>>> import numpy as np
>>> from numpy import linalg as LA
>>> np.set_printoptions(precision=2, suppress=True, linewidth=200, sign=" ")
>>> def rnd(a):
...     return np.round(a, 2) + 0
... 
>>> mat = np.array([[0.58, -7.54, 6.26],
...     [4.26, -18.96, 12.34],
...     [1.92, 20.39, -16.73],
...     [0.83, -15.82, 12.79],
...     [2.05, -16.99, 14.41],
...     [-0.01, -19.62, 16.2],
...     [4.81, -8.85, 4.19],
...     [6.28, -16.06, 8.94],
...     [-0.11, -15.51, 11.75],
...     [6.32, -17.02, 11.71]])
>>> mat
array([[  0.58,  -7.54,   6.26],
       [  4.26, -18.96,  12.34],
       [  1.92,  20.39, -16.73],
       [  0.83, -15.82,  12.79],
       [  2.05, -16.99,  14.41],
       [ -0.01, -19.62,  16.2 ],
       [  4.81,  -8.85,   4.19],
       [  6.28, -16.06,   8.94],
       [ -0.11, -15.51,  11.75],
       [  6.32, -17.02,  11.71]])
>>> left, sv, Vh = LA.svd(mat, full_matrices=False)
>>> rnd(Vh @ Vh.T)
array([[ 1.,  0.,  0.],
       [ 0.,  1.,  0.],
       [ 0.,  0.,  1.]])
>>> np.allclose(left * sv @ Vh, mat)
True
>>> left.shape, sv.shape, Vh.shape
((10, 3), (3,), (3, 3))
>>> rnd(left.T @ mat @ Vh.T)
array([[ 64.21,   0.  ,   0.  ],
       [  0.  ,  10.16,   0.  ],
       [  0.  ,   0.  ,   2.  ]])
>>> rnd(np.sqrt((sv ** 2).sum())), rnd(LA.norm(mat))
(np.float64(65.04), np.float64(65.04))
>>> q, _ = LA.qr(np.array([[-0.9, 0.8, 0.9, 1.1],
...     [-0.3, 0.0, 1.5, -0.1],
...     [0.9, 1.6, 0.1, -0.6],
...     [-0.5, 0.3, -0.1, 0.8]]))
>>> evals = np.array([3, 3, 2, 3])
>>> arr = q @ np.diag(evals) @ q.T
>>> print(rnd(arr))
[[ 3.    0.01  0.    0.  ]
 [ 0.01  2.16 -0.07  0.36]
 [ 0.   -0.07  2.99  0.03]
 [ 0.    0.36  0.03  2.85]]
>>> # symmetric, so the eigenvalues are real
>>> M2 = np.array([[1, 0], [0, 1], [0, 2], [2, 2]])
>>> rnd(arr @ M2)
array([[ 2.99,  0.  ],
       [ 0.73,  2.73],
       [ 0.06,  5.98],
       [ 5.69,  6.11]])
>>> rnd(np.einsum("ik,kj->ij", arr, M2))
array([[ 2.99,  0.  ],
       [ 0.73,  2.73],
       [ 0.06,  5.98],
       [ 5.69,  6.11]])
>>> LA.matrix_rank(arr @ M2)
np.int64(2)
